>>> import numpy as np
>>> np.set_printoptions(precision=1, suppress=True, linewidth=100, legacy="1.25")
>>> other = np.array([[2], [-7], [9], [0]])
>>> C = np.array([[2, -2, -2, -2, 2, 0]])
>>> feats = other @ C
>>> print(feats)
[[  4  -4  -4  -4   4   0]
 [-14  14  14  14 -14   0]
 [ 18 -18 -18 -18  18   0]
 [  0   0   0   0   0   0]]
>>> print(np.linalg.matrix_rank(feats, rtol=0.1))
1
>>> print(round(float(np.linalg.norm(feats, 2) / np.linalg.norm(feats)), 1))
1.0
>>> print([round(float(x), 1) for x in np.linalg.svd(feats, compute_uv=False)[:3]])
[51.8, 0.0, 0.0]
>>> print(np.argsort(-np.linalg.norm(feats, axis=0).round(6), kind="stable")[:3])
[0 1 2]
>>> print(np.linalg.cond(feats) > 100)
True
>>> W0 = np.load("m.npy")
>>> print(W0)
[[3. 0.]
 [0. 4.]]
>>> evals, V = np.linalg.eigh(W0)
>>> print(V @ np.diag(evals) @ V.T)
[[3. 0.]
 [0. 4.]]
>>> print(np.abs(V[:, -1]).round(6).argmax())
1
>>> print(np.linalg.eigvalsh(W0 @ W0))
[ 9. 16.]
>>> print(evals.sum(), np.trace(W0))
7.0 7.0
>>> print(V.T @ W0 @ V)
[[3. 0.]
 [0. 4.]]
>>> proj = np.triu(np.array([[1, 1], [0, 0]]), 1) + np.eye(2)
>>> other = proj @ W0 @ np.linalg.inv(proj)
>>> print(np.trace(other), np.trace(W0))
7.0 7.0
>>> print(other)
[[3. 1.]
 [0. 4.]]
>>> print(round(float(np.linalg.det(other)), 1))
12.0
>>> J = np.load("sample0.npy")
>>> print(J)
[[ 0.5  5.  -2.5]
 [ 0.8  3.6 -0.4]
 [-0.6  0.2 -0.4]
 [-0.3  0.3  0.7]
 [-2.2  1.8  0.1]
 [-1.7  0.1  0.2]
 [ 0.6 -1.2  0.3]
 [ 1.   1.3  0.2]
 [-0.2  1.5  1.1]
 [-1.4 -0.5 -0.2]
 [-0.3  1.4 -1.9]
 [ 0.3  0.2  1. ]
 [-0.1 -0.7 -0.4]
 [ 1.7 -0.3  0.8]
 [ 1.9  0.3  1.4]
 [-0.5  0.3  0.7]
 [-1.7  0.4  1.3]
 [-0.2 -0.3  1.4]
 [-0.8  0.2  0.5]
 [ 1.9  2.   1.7]
 [-2.5  1.3 -2.2]
 [-0.3 -0.1 -0.2]
 [ 1.3  0.4  0.3]
 [-0.2  1.5 -0.8]
 [-0.5 -1.4  1.4]
 [ 2.   0.5  1.1]
 [ 0.5 -0.7 -1.2]
 [ 2.5  0.2  0. ]
 [-0.6 -1.4  0.5]
 [-0.6  0.2 -2.2]
 [-0.4 -1.9  1.2]
 [-0.7 -1.2 -0.3]
 [ 0.9  0.4  1.3]]
>>> proj = J @ np.linalg.solve(J.T @ J, J.T)
>>> print(np.trace(proj))
3.0
>>> print(np.linalg.matrix_rank(np.eye(33) - proj))
30
>>> print(np.allclose(proj @ proj, proj))
True
>>> print(np.round(np.diag(proj), 1) + 0)
[0.4 0.2 0.  0.  0.2 0.1 0.  0.  0.1 0.  0.1 0.  0.  0.1 0.1 0.  0.2 0.1 0.  0.2 0.2 0.  0.  0.
 0.1 0.1 0.1 0.1 0.  0.1 0.1 0.  0.1]
>>> print(np.round(np.linalg.eigvalsh(proj), 1) + 0)
[0. 0. 0. 0. 0. 0. 0. 0. 0. 0. 0. 0. 0. 0. 0. 0. 0. 0. 0. 0. 0. 0. 0. 0. 0. 0. 0. 0. 0. 0. 1. 1. 1.]
>>> def softmax(z):
...     e = np.exp(z - z.max(axis=-1, keepdims=True))
...     return e / e.sum(axis=-1, keepdims=True)
... 
>>> print(softmax(J).sum(axis=1))
[1. 1. 1. 1. 1. 1. 1. 1. 1. 1. 1. 1. 1. 1. 1. 1. 1. 1. 1. 1. 1. 1. 1. 1. 1. 1. 1. 1. 1. 1. 1. 1. 1.]
>>> print(softmax(J[27] + -3))
[0.8 0.1 0.1]
>>> scores = J @ J.T / np.sqrt(3)
>>> print(softmax(scores).round(6).argmax(axis=1))
[ 0  0 20 16  4  4 30  0  1 20  0 19 31 14 19 16 16 24  4 19 20 20 19  0 30 19 29 27 30 20 30 30 19]
>>> cov = J.T @ J
>>> print(np.diag(cov))
[47.5 68.1 41.7]
>>> print(np.linalg.svd(J, compute_uv=False) ** 2)
[76.5 55.8 24.9]
>>> print(np.linalg.eigvalsh(cov)[::-1])
[76.5 55.8 24.9]
>>> other = np.c_[J[:, :1] @ np.array([[-2]]), np.array([-2, 3, -1, 3, -3, 3, 1, 0, 1, 0, 1, 2, 0, 2, -3, 1, 3, 0, -2, -3, -1, 0, -1, 0, -2, -2, 0, 1, 1, 2, -3, -3, -2])]
>>> print(other)
[[-1.  -2. ]
 [-1.6  3. ]
 [ 1.2 -1. ]
 [ 0.6  3. ]
 [ 4.4 -3. ]
 [ 3.4  3. ]
 [-1.2  1. ]
 [-2.   0. ]
 [ 0.4  1. ]
 [ 2.8  0. ]
 [ 0.6  1. ]
 [-0.6  2. ]
 [ 0.2  0. ]
 [-3.4  2. ]
 [-3.8 -3. ]
 [ 1.   1. ]
 [ 3.4  3. ]
 [ 0.4  0. ]
 [ 1.6 -2. ]
 [-3.8 -3. ]
 [ 5.  -1. ]
 [ 0.6  0. ]
 [-2.6 -1. ]
 [ 0.4  0. ]
 [ 1.  -2. ]
 [-4.  -2. ]
 [-1.   0. ]
 [-5.   1. ]
 [ 1.2  1. ]
 [ 1.2  2. ]
 [ 0.8 -3. ]
 [ 1.4 -3. ]
 [-1.8 -2. ]]
>>> print(np.round(np.linalg.norm(np.linalg.qr(J)[0].T @ other, axis=0) ** 2 / ((other ** 2).sum(axis=0) + 1e-12), 1) + 0)
[1. 0.]
>>> print(np.linalg.matrix_rank(np.c_[J, other]))
4
>>> print(np.round(np.linalg.norm(other - J @ np.linalg.lstsq(J, other)[0], axis=0), 1) + 0)
[ 0.  10.9]
>>> print(np.round(np.linalg.lstsq(J, other[:, 0])[0], 1) + 0)
[-2.  0.  0.]
>>> mat = np.loadtxt("case5.csv", delimiter=",")
>>> print(mat)
[[ 4.  4.  4.  4.]
 [ 4.  8.  8.  8.]
 [ 4.  8. 12. 12.]
 [ 4.  8. 12. 16.]]
>>> cen = J - J.mean(axis=0)
>>> V = np.linalg.svd(cen)[2][:2]
>>> other = cen - cen @ V.T @ V
>>> print((cen @ V.T).std(axis=0))
[1.5 1.3]
>>> print(round(float(np.linalg.norm(other) / np.linalg.norm(cen)), 1))
0.4
>>> print(np.linalg.norm(other, axis=1).round(6).argmax())
26
>>> print(other.std(axis=0))
[0.4 0.4 0.6]
>>> A = np.load("a.npy")
>>> print(A)
[[ 37 -17   4]
 [-17  37 -20]
 [  4 -20  47]]
>>> other = np.array([[5, 2], [-2, 5], [-5, -1]])
>>> print(np.einsum("ik,kj->ij", A, other))
[[ 199  -15]
 [ -59  171]
 [-175 -139]]
>>> other @ A
Traceback (most recent call last):
  File "<python-input-60>", line 1, in <module>
    other @ A
    ~~~~~~^~~
ValueError: matmul: Input operand 1 has a mismatch in its core dimension 0, with gufunc signature (n?,k),(k,m?)->(n?,m?) (size 3 is different from 2)
>>> print(A @ other)
[[ 199  -15]
 [ -59  171]
 [-175 -139]]
>>> print(np.trace(A))
121
>>> print((A - A.T) / 2)
[[0. 0. 0.]
 [0. 0. 0.]
 [0. 0. 0.]]
>>> print((A + A.T) / 2)
[[ 37. -17.   4.]
 [-17.  37. -20.]
 [  4. -20.  47.]]
>>> print(np.round(np.linalg.det(A), 1))
38088.0
>>> print(A @ A)
[[ 1674 -1338   676]
 [-1338  2058 -1748]
 [  676 -1748  2625]]
>>> A.inv()
Traceback (most recent call last):
  File "<python-input-67>", line 1, in <module>
    A.inv()
    ^^^^^
AttributeError: 'numpy.ndarray' object has no attribute 'inv'
>>> evals, V = np.linalg.eigh(A)
>>> x = np.array([1, 1, -3])
>>> print(V * np.sqrt(evals) @ V.T)
[[ 5.9 -1.4  0.1]
 [-1.4  5.7 -1.6]
 [ 0.1 -1.6  6.7]]
>>> print(x @ A @ x)
559
>>> print(V * np.abs(evals) @ V.T)
[[ 37. -17.   4.]
 [-17.  37. -20.]
 [  4. -20.  47.]]
>>> K = np.loadtxt("w.csv", delimiter=",")
>>> print(K)
[[  6.1 -59.6 -71.3  39.7]
 [  7.9 -43.2 -45.8  27. ]
 [  8.3 -35.8 -35.   21.7]
 [  8.3 -31.7 -29.1  18.9]
 [  8.1 -27.1 -22.9  15.9]
 [  7.8 -24.4 -19.3  14.1]
 [  4.4  -9.   -2.4   5.4]
 [  3.9  -7.9  -1.5   4.9]
 [  1.1  -2.5   0.8   2.2]
 [  0.1   0.9  -0.7  -1.6]
 [  0.6   1.5  -1.1  -3.1]
 [  1.6   2.2  -1.4  -5.1]
 [  2.4   2.6  -1.4  -6.5]
 [  3.4   3.   -1.2  -8.1]
 [  8.4   4.8   0.8 -15.2]
 [ 10.4   5.4   2.  -17.9]
 [ 20.1   8.9   9.  -30.4]
 [ 62.8  26.6  52.3 -84. ]]
>>> other = np.array([[1, 2], [1, 1], [1, 2], [0, -2]])
>>> print(np.vstack([K, other.T]).shape)
(20, 4)
>>> print(np.linalg.matrix_rank(K @ other))
2
>>> print(np.linalg.matrix_rank(np.vstack([K, other.T])))
4
>>> rk = np.linalg.matrix_rank(K)
>>> print(rk)
3
>>> N = np.linalg.svd(K)[2][rk:].T
>>> print(np.round(N @ N.T, 1) + 0)
[[ 0.3  0.4 -0.1  0.3]
 [ 0.4  0.4 -0.1  0.3]
 [-0.1 -0.1  0.  -0.1]
 [ 0.3  0.3 -0.1  0.2]]
>>> print(np.linalg.matrix_rank(K.T @ K), np.linalg.matrix_rank(K @ K.T))
3 3
>>> print([int(np.linalg.matrix_rank(K[:i])) for i in range(1, len(K) + 1)])
[1, 2, 3, 3, 3, 3, 3, 3, 3, 3, 3, 3, 3, 3, 3, 3, 3, 3]
>>> print(np.round(K @ N, 1) + 0)
[[0.]
 [0.]
 [0.]
 [0.]
 [0.]
 [0.]
 [0.]
 [0.]
 [0.]
 [0.]
 [0.]
 [0.]
 [0.]
 [0.]
 [0.]
 [0.]
 [0.]
 [0.]]
>>> print([int(np.linalg.matrix_rank(np.delete(K, i, axis=0))) for i in range(18)])
[3, 3, 3, 3, 3, 3, 3, 3, 3, 3, 3, 3, 3, 3, 3, 3, 3, 3]
>>> print(np.allclose(K @ N, 0))
True
>>> C = K[[9, 12]].astype(float)
>>> for _ in range(6):
...     z = np.linalg.norm(K[:, None] - C, axis=-1).argmin(axis=1)
...     C = np.array([K[z == j].mean(axis=0) for j in range(2)])
... 
>>> print(z)
[0 0 0 0 0 0 1 1 1 1 1 1 1 1 1 1 1 1]
>>> print(np.bincount(z))
[ 6 12]
>>> print(np.abs(C[1] - C[0]).argmax())
2
>>> other = np.array([[2, 0, -2, 2, -1, 0, 2, 2],
...     [2, -2, 2, -2, -1, 2, 2, -2],
...     [1, 2, 2, -1, 1, 2, 0, -2],
...     [1, -2, -1, -2, -2, 1, -1, 1],
...     [0, 1, 2, 0, -2, 2, -2, 2],
...     [-1, -1, 1, -1, 0, 1, 0, 2],
...     [-1, 0, 2, -1, 0, 1, -1, 0],
...     [-2, 2, 2, 0, 2, -1, -1, 1]])
>>> arr = other + other.T
>>> print(arr)
[[ 4  2 -1  3 -1 -1  1  0]
 [ 2 -4  4 -4  0  1  2  0]
 [-1  4  4 -2  3  3  2  0]
 [ 3 -4 -2 -4 -2  0 -2  1]
 [-1  0  3 -2 -4  2 -2  4]
 [-1  1  3  0  2  2  1  1]
 [ 1  2  2 -2 -2  1 -2 -1]
 [ 0  0  0  1  4  1 -1  2]]
>>> w1 = np.array([[-2, -3], [0, 0], [-2, 0], [2, 1], [-2, 0], [-1, 2], [3, -2], [2, 1]])
>>> coef = np.array([3, 2])
>>> H = np.maximum(arr @ w1 + coef, 0)
>>> print((H > 0).mean(axis=0))
[0.2 0.6]
>>> C = np.array([[2, 1, 2], [0, 2, 0]])
>>> print(H @ C)
[[18  9 18]
 [ 0  0  0]
 [ 0 10  0]
 [ 0  0  0]
 [ 6 33  6]
 [ 0 16  0]
 [ 0  4  0]
 [ 0 18  0]]
>>> f, g = arr[4], arr[7]
>>> print(f @ g)
-6
>>> print(f @ f)
54
>>> p = (f @ g) / (f @ f) * f
>>> print(np.outer(f, g))
[[  0   0   0  -1  -4  -1   1  -2]
 [  0   0   0   0   0   0   0   0]
 [  0   0   0   3  12   3  -3   6]
 [  0   0   0  -2  -8  -2   2  -4]
 [  0   0   0  -4 -16  -4   4  -8]
 [  0   0   0   2   8   2  -2   4]
 [  0   0   0  -2  -8  -2   2  -4]
 [  0   0   0   4  16   4  -4   8]]
>>> print(np.linalg.matrix_rank(np.outer(f, g)))
1
>>> print(g - p)
[-0.1  0.   0.3  0.8  3.6  1.2 -1.2  2.4]
>>> print(p)
[ 0.1 -0.  -0.3  0.2  0.4 -0.2  0.2 -0.4]
>>> sv = 20 * 0.7 ** np.arange(3)
>>> rng = np.random.default_rng(91651)
>>> X = rng.normal(size=(18, 3)) * rng.permutation(sv)
>>> print(X)
[[-12.6   1.3  15.6]
 [ 40.9   3.6  -9.1]
 [ -8.    7.3  -3.6]
 [ 46.    8.    7.9]
 [-21.3  -4.7  -7.6]
 [-24.3 -19.5  26.3]
 [ 14.8  -9.8  -3. ]
 [ -1.6  30.1  -5.8]
 [-17.8 -10.6 -14.4]
 [-25.8  12.   -4.9]
 [ 14.4  10.2  13.2]
 [ 18.1  -8.8  -4. ]
 [ 22.1  -3.   -3.1]
 [-16.4  15.9  -6.9]
 [-42.4   4.1   1.9]
 [-47.1 -16.9   0.2]
 [ 28.5  -6.1  -7.8]
 [ 26.7 -14.2 -18.1]]
>>> cen = X - X.mean(axis=0)
>>> U, sv, Vh = np.linalg.svd(cen, full_matrices=False)
>>> print(np.round(cen.mean(axis=0), 1) + 0)
[0. 0. 0.]
>>> print(np.abs(Vh[0]).argmax())
0
>>> print(np.round(Vh[0] * np.sign(Vh[0, np.abs(Vh[0]).argmax()]), 1) + 0)
[ 1.   0.  -0.1]
>>> print((np.sign(U[:, 0]) == np.sign(U[0, 0])).astype(int))
[1 0 1 0 1 1 0 0 1 1 0 0 0 1 1 1 0 0]
>>> print(np.searchsorted(np.cumsum(sv ** 2) / (sv ** 2).sum(), 0.9) + 1)
3
>>> Q, V = np.linalg.qr(X[:, :2])[0], np.linalg.qr(X[:, 2:])[0]
>>> sv = np.linalg.svd(Q.T @ V, compute_uv=False)
>>> print((sv > 0.9).sum())
0
>>> x = np.array([5, -4, -5])
>>> y = X @ x
>>> print(np.linalg.solve(X.T @ X, X.T @ y))
[ 5. -4. -5.]
>>> try:
...     np.linalg.solve(X, y)
... except np.linalg.LinAlgError as e:
...     print(e)
... 
Last 2 dimensions of the array must be square
>>> print(np.round(np.linalg.pinv(X) @ X, 1) + 0)
[[1. 0. 0.]
 [0. 1. 0.]
 [0. 0. 1.]]
>>> y = y + 0.3 * rng.normal(size=18)
>>> print(y)
[-146.2  235.6  -51.4  158.1  -49.5 -174.3  128.7  -99.5   25.6 -152.7  -34.1  145.6  137.4 -110.9
 -237.3 -169.1  206.9  280.7]
>>> coef, *_ = np.linalg.lstsq(X, y)
>>> print(coef.round())
[ 5. -4. -5.]
>>> print([round(float(np.linalg.norm(np.linalg.solve(X.T @ X + lam * np.eye(3), X.T @ y))), 2) for lam in (0, 1, 10, 100)])
[8.12, 8.12, 8.1, 7.89]
>>> print(round(np.linalg.norm(y - X @ coef), 1))
1.1
>>> z = X[:, 2] > np.median(X[:, 2])
>>> f = X[z].mean(axis=0) - X[~z].mean(axis=0)
>>> print(np.round((((X - X.mean(axis=0)) @ f > 0) == z).mean(), 1))
0.7
>>> print(f)
[-7.6 -3.9 14.9]
>>> cen = X - X.mean(axis=0)
>>> V = np.linalg.svd(cen)[2][:1]
>>> other = cen - cen @ V.T @ V
>>> print((cen @ V.T).std(axis=0))
[27.1]
>>> print(np.linalg.norm(other, axis=1).round(6).argmax())
5
>>> print(np.round(np.diag(V.T @ V), 1) + 0)
[1. 0. 0.]
>>> print(np.cov(cen @ V.T, rowvar=False))
775.7131371514907
